In [1]: import numpy as np

In [2]: np.set_printoptions(suppress=True, linewidth=140)

In [3]: E = np.array([[-0.4, 3.2, -4.0, 13.4],
   ...:     [-0.7, -4.0, 1.6, -4.7],
   ...:     [1.6, -6.9, 6.7, -23.4],
   ...:     [-1.4, -0.9, 0.0, 1.3],
   ...:     [1.9, 3.8, 1.8, -6.4],
   ...:     [-1.2, -3.6, -0.1, 0.8],
   ...:     [-0.9, 1.4, -4.9, 16.7],
   ...:     [4.4, -5.1, 8.8, -32.6],
   ...:     [3.1, 12.8, -0.4, 0.3],
   ...:     [-2.9, -10.6, 2.2, -5.7],
   ...:     [4.6, -8.3, 14.9, -52.5],
   ...:     [1.4, -4.3, 4.4, -16.0],
   ...:     [2.7, -1.5, 3.9, -16.1],
   ...:     [1.1, 4.3, 0.2, -0.5],
   ...:     [1.2, 1.2, 4.6, -14.2]])

In [4]: # column 3 is much longer than the rest

In [5]: Z = E[[0, 1]].astype(float)

In [6]: for _ in range(4):
   ...:     idx = np.linalg.norm(E[:, None] - Z, axis=-1).argmin(axis=1)
   ...:     Z = np.array([E[idx == j].mean(axis=0) for j in range(2)])
   ...: 

In [7]: idx
Out[7]: array([0, 0, 1, 0, 0, 0, 0, 1, 0, 0, 1, 1, 1, 0, 1])

In [8]: Z.round(1)
Out[8]: 
array([[ -0.2,   0.7,  -0.4,   1.7],
       [  2.6,  -4.2,   7.2, -25.8]])

In [9]: np.abs(Z[1] - Z[0]).argmax()
Out[9]: np.int64(3)

In [10]: np.round(Z[1] - Z[0], 1)
Out[10]: array([  2.8,  -4.9,   7.6, -27.5])

In [11]: rng = np.random.default_rng(46)

In [12]: idx = rng.permutation(4)

In [13]: B = E[:, idx] * rng.choice([-1, 1], 4)

In [14]: B
Out[14]: 
array([[ -0.4,  -3.2,   4. ,  13.4],
       [ -0.7,   4. ,  -1.6,  -4.7],
       [  1.6,   6.9,  -6.7, -23.4],
       [ -1.4,   0.9,  -0. ,   1.3],
       [  1.9,  -3.8,  -1.8,  -6.4],
       [ -1.2,   3.6,   0.1,   0.8],
       [ -0.9,  -1.4,   4.9,  16.7],
       [  4.4,   5.1,  -8.8, -32.6],
       [  3.1, -12.8,   0.4,   0.3],
       [ -2.9,  10.6,  -2.2,  -5.7],
       [  4.6,   8.3, -14.9, -52.5],
       [  1.4,   4.3,  -4.4, -16. ],
       [  2.7,   1.5,  -3.9, -16.1],
       [  1.1,  -4.3,  -0.2,  -0.5],
       [  1.2,  -1.2,  -4.6, -14.2]])

In [15]: left, _, Vt = np.linalg.svd(E.T @ B)

In [16]: idx
Out[16]: array([0, 1, 2, 3])

In [17]: Ac = B - B.mean(axis=0)

In [18]: left, sig, Vt = np.linalg.svd(Ac, full_matrices=False)

In [19]: round((sig ** 2).sum() ** 2 / (sig ** 4).sum(), 1)
Out[19]: np.float64(1.2)

In [20]: feats = np.array([[0, 0, 0, 0, 0, 0, 0],
    ...:     [0, 0, 0, 0, 0, -1, 0],
    ...:     [0, 0, 0, -1, 0, 0, 0],
    ...:     [0, 0, 0, 0, 0, 0, 0],
    ...:     [1, 0, 0, 0, 0, 0, 0],
    ...:     [0, 0, 0, 0, 0, 0, 0],
    ...:     [0, 0, 0, 0, 2, 0, 0]])

In [21]: feats
Out[21]: 
array([[ 0,  0,  0,  0,  0,  0,  0],
       [ 0,  0,  0,  0,  0, -1,  0],
       [ 0,  0,  0, -1,  0,  0,  0],
       [ 0,  0,  0,  0,  0,  0,  0],
       [ 1,  0,  0,  0,  0,  0,  0],
       [ 0,  0,  0,  0,  0,  0,  0],
       [ 0,  0,  0,  0,  2,  0,  0]])

In [22]: t3 = np.stack([feats, 3 * feats, feats[::-1]])

In [23]: t3.shape
Out[23]: (3, 7, 7)

In [24]: round(np.linalg.norm(feats[5], 1), 1), round(np.linalg.norm(feats[5], np.inf), 1)
Out[24]: (np.float64(0.0), np.float64(0.0))

In [25]: np.round(np.linalg.norm(feats) ** 2 / np.linalg.norm(feats, 2) ** 2, 1)
Out[25]: np.float64(1.8)

In [26]: round(float(np.linalg.norm(feats[5] - feats[6])), 1)
Out[26]: 2.0

In [27]: np.round(np.linalg.norm(feats, axis=1), 1)
Out[27]: array([0., 1., 1., 0., 1., 0., 2.])

In [28]: round(float(np.linalg.norm(feats, "nuc")), 1)
Out[28]: 5.0

In [29]: np.round(np.linalg.norm(feats, 2), 1)
Out[29]: np.float64(2.0)

In [30]: np.round(np.linalg.norm(feats, axis=0), 1)
Out[30]: array([1., 0., 0., 1., 2., 1., 0.])

In [31]: round(float(np.linalg.det(feats)), 1)
Out[31]: 0.0

In [32]: np.flatnonzero(np.linalg.matrix_power((feats != 0) + (feats.T != 0) + np.eye(7), 7)[6])
Out[32]: array([0, 4, 6])

In [33]: feats @ feats
Out[33]: 
array([[0, 0, 0, 0, 0, 0, 0],
       [0, 0, 0, 0, 0, 0, 0],
       [0, 0, 0, 0, 0, 0, 0],
       [0, 0, 0, 0, 0, 0, 0],
       [0, 0, 0, 0, 0, 0, 0],
       [0, 0, 0, 0, 0, 0, 0],
       [2, 0, 0, 0, 0, 0, 0]])

In [34]: (feats != 0).astype(int)
Out[34]: 
array([[0, 0, 0, 0, 0, 0, 0],
       [0, 0, 0, 0, 0, 1, 0],
       [0, 0, 0, 1, 0, 0, 0],
       [0, 0, 0, 0, 0, 0, 0],
       [1, 0, 0, 0, 0, 0, 0],
       [0, 0, 0, 0, 0, 0, 0],
       [0, 0, 0, 0, 1, 0, 0]])

In [35]: (np.linalg.matrix_power((feats != 0) + (feats.T != 0) + np.eye(7), 7) > 0).astype(int)
Out[35]: 
array([[1, 0, 0, 0, 1, 0, 1],
       [0, 1, 0, 0, 0, 1, 0],
       [0, 0, 1, 1, 0, 0, 0],
       [0, 0, 1, 1, 0, 0, 0],
       [1, 0, 0, 0, 1, 0, 1],
       [0, 1, 0, 0, 0, 1, 0],
       [1, 0, 0, 0, 1, 0, 1]])
